In [1]: import numpy as np

In [2]: import numpy.linalg as la

In [3]: np.set_printoptions(precision=2, suppress=True, linewidth=200)

In [4]: K = np.array([[2, 3, 4, 5, 6, 7, 8, 9],
   ...:     [10, 11, 12, 13, 14, 15, 16, 17],
   ...:     [18, 19, 20, 21, 22, 23, 24, 25],
   ...:     [26, 27, 28, 29, 30, 31, 32, 33],
   ...:     [34, 35, 36, 37, 38, 39, 40, 41]])

In [5]: K
Out[5]: 
array([[ 2,  3,  4,  5,  6,  7,  8,  9],
       [10, 11, 12, 13, 14, 15, 16, 17],
       [18, 19, 20, 21, 22, 23, 24, 25],
       [26, 27, 28, 29, 30, 31, 32, 33],
       [34, 35, 36, 37, 38, 39, 40, 41]])

In [6]: M2 = K / np.sqrt((K ** 2).mean(axis=1, keepdims=True))

In [7]: K - K.mean(axis=1, keepdims=True)
Out[7]: 
array([[-3.5, -2.5, -1.5, -0.5,  0.5,  1.5,  2.5,  3.5],
       [-3.5, -2.5, -1.5, -0.5,  0.5,  1.5,  2.5,  3.5],
       [-3.5, -2.5, -1.5, -0.5,  0.5,  1.5,  2.5,  3.5],
       [-3.5, -2.5, -1.5, -0.5,  0.5,  1.5,  2.5,  3.5],
       [-3.5, -2.5, -1.5, -0.5,  0.5,  1.5,  2.5,  3.5]])

In [8]: la.norm(M2, axis=1)
Out[8]: array([2.83, 2.83, 2.83, 2.83, 2.83])

In [9]: M2[0]
Out[9]: array([0.34, 0.5 , 0.67, 0.84, 1.01, 1.17, 1.34, 1.51])

In [10]: la.matrix_rank(M2) == la.matrix_rank(K)
Out[10]: np.True_

In [11]: rk = la.matrix_rank(K)

In [12]: rk
Out[12]: np.int64(2)

In [13]: null = la.svd(K)[2][rk:].T

In [14]: [int(la.matrix_rank(K[:i])) for i in range(1, len(K) + 1)]
Out[14]: [1, 2, 2, 2, 2]

In [15]: la.matrix_rank(K.T @ K), la.matrix_rank(K @ K.T)
Out[15]: (np.int64(2), np.int64(2))

In [16]: la.matrix_rank(K, rtol=0.1)
Out[16]: np.int64(1)

In [17]: np.argsort(-la.norm(K, axis=0).round(6), kind="stable")[:3]
Out[17]: array([7, 6, 5])

In [18]: la.cond(K) > 100
Out[18]: np.True_

In [19]: round(la.norm(K, 2) / la.norm(K), 2)
Out[19]: np.float64(1.0)

In [20]: feats = np.load("run4.npy")

In [21]: feats
Out[21]: 
array([[ -9.92,  12.84,   0.28,   4.95,  10.64],
       [-11.03,   8.96,   0.8 ,   5.2 ,  10.28],
       [ -9.92,   7.93,  -0.61,   4.2 ,   9.7 ],
       [ -8.82,   8.73,   1.08,   4.25,  10.41],
       [-10.33,   9.28,   0.05,   4.36,  10.56],
       [ -9.04,   8.84,  -1.79,   5.22,   8.24],
       [ -9.71,  10.82,  -0.93,   6.15,  10.88],
       [ -9.52,   8.27,  -1.17,   4.26,  11.73],
       [ -8.43,  10.99,  -0.41,   5.88,   9.79],
       [-10.32,   9.76,  -0.6 ,   3.05,  10.64],
       [-10.  ,  11.54,   1.32,   5.97,  11.13],
       [ -8.88,  10.73,  -1.22,   6.01,  12.04],
       [ -9.42,   9.95,  -0.14,   3.6 ,  10.34],
       [ -9.18,  11.37,   0.25,   4.06,   8.03],
       [-12.21,  12.33,   0.72,   3.27,  11.  ],
       [ -9.42,  10.57,  -0.06,   4.82,  10.25],
       [ -7.89,   9.57,  -0.86,   4.84,  10.52],
       [-11.43,   9.77,   1.11,   5.24,  10.09],
       [-10.24,  10.6 ,  -1.06,   5.08,  13.  ],
       [ -9.93,   8.29,  -1.59,   7.23,   7.68],
       [-10.81,  12.52,  -0.34,   6.77,   8.2 ]])

In [22]: np.abs(np.diag(la.qr(K)[1])) > 1e-9
Out[22]: array([ True,  True, False, False, False])

In [23]: np.round(np.trace(la.pinv(K) @ K), 2)
Out[23]: np.float64(2.0)

In [24]: K @ la.pinv(K) @ K
Out[24]: 
array([[ 2.,  3.,  4.,  5.,  6.,  7.,  8.,  9.],
       [10., 11., 12., 13., 14., 15., 16., 17.],
       [18., 19., 20., 21., 22., 23., 24., 25.],
       [26., 27., 28., 29., 30., 31., 32., 33.],
       [34., 35., 36., 37., 38., 39., 40., 41.]])

In [25]: la.lstsq(K[:-1].T, K[-1])[2]
Out[25]: np.int32(2)

In [26]: x = np.array([-1, 0, -3, -3, -2])

In [27]: target = feats @ x

In [28]: np.round(la.lstsq(feats, target)[0], 2) + 0
Out[28]: array([-1.,  0., -3., -3., -2.])

In [29]: rng = np.random.default_rng(846302)

In [30]: target = target + 0.3 * rng.normal(size=21)

In [31]: target
Out[31]: array([-27.25, -27.66, -20.31, -27.95, -23.89, -17.42, -27.88, -23.04, -27.86, -18.38, -34.47, -29.47, -21.26, -20.07, -22.  , -25.05, -25.11, -27.78, -27.27, -22.85, -24.56])

In [32]: b, *_ = la.lstsq(feats, target)

In [33]: b.round()
Out[33]: array([-1., -0., -3., -3., -2.])

In [34]: round(la.norm(target - feats @ b), 2)
Out[34]: np.float64(1.1)

In [35]: la.norm(feats, axis=0)
Out[35]: array([45.28, 47.07,  4.22, 23.31, 47.33])

In [36]: np.round(la.norm(feats[11] - feats[16]), 2)
Out[36]: np.float64(2.48)

In [37]: round(float(la.norm(feats) ** 2 / la.norm(feats, 2) ** 2), 2)
Out[37]: 1.01

In [38]: round(float(la.norm(feats, 1)), 2), round(float(la.norm(feats, np.inf)), 2)
Out[38]: (215.15, 39.98)

In [39]: M2 = K + rng.integers(-2, 3, (5, 2)) @ rng.integers(-2, 3, (2, 8))

In [40]: M2
Out[40]: 
array([[ 6,  1, 10,  7,  0,  9,  8,  3],
       [10,  7, 16, 17, 10, 13, 18, 15],
       [14, 19, 16, 21, 26, 20, 25, 30],
       [30, 31, 28, 25, 30, 36, 29, 30],
       [38, 37, 38, 35, 36, 43, 38, 37]])

In [41]: la.matrix_rank(M2 - K, tol=1e-8)
Out[41]: np.int64(2)

In [42]: np.abs(M2 - K).sum(axis=1)
Out[42]: array([28, 22, 21, 23, 22])

In [43]: np.round(la.svd(M2 - K, compute_uv=False), 2) + 0
Out[43]: array([17.29, 12.46,  0.  ,  0.  ,  0.  ])

In [44]: E = np.array([[6.0, 3.0, 9.0, 6.0],
    ...:     [3.0, -2.0, 3.0, 2.0],
    ...:     [9.0, 3.0, 6.0, 6.0],
    ...:     [6.0, 2.0, 6.0, 1.0]])

In [45]: E
Out[45]: 
array([[ 6.,  3.,  9.,  6.],
       [ 3., -2.,  3.,  2.],
       [ 9.,  3.,  6.,  6.],
       [ 6.,  2.,  6.,  1.]])

In [46]: u = np.array([7, 2, -8])

In [47]: np.correlate(E[0], E[1], "full")
Out[47]: array([12., 24., 15., 51.,  9., 15., 18.])

In [48]: np.polyval(u, E[0])
Out[48]: array([256.,  61., 577., 256.])

In [49]: round(la.eigvalsh(E).min(), 2)
Out[49]: np.float64(-3.0)

In [50]: [round(float(la.det(E[:i, :i])), 2) + 0 for i in range(1, 5)]
Out[50]: [6.0, -21.0, 144.0, -540.0]

In [51]: np.all(la.eigvalsh(E) > 0)
Out[51]: np.False_

In [52]: W1 = np.array([[-1, -2, -2, 1], [3, 3, -3, 1], [1, -1, 0, 0], [-2, 3, 0, 2]])

In [53]: b = np.array([-3, 4, -2, -4])

In [54]: hid = np.maximum(E @ W1 + b, 0)

In [55]: (hid > 0).mean(axis=0)
Out[55]: array([0.25, 0.5 , 0.  , 1.  ])

In [56]: la.matrix_rank(hid)
Out[56]: np.int64(3)

In [57]: basis = np.array([[-2, 0], [-1, 1], [-1, -2], [3, -1]])

In [58]: hid @ basis
Out[58]: 
array([[ 41.,  -7.],
       [  3.,  -1.],
       [ 53., -13.],
       [ 16.,  -6.]])
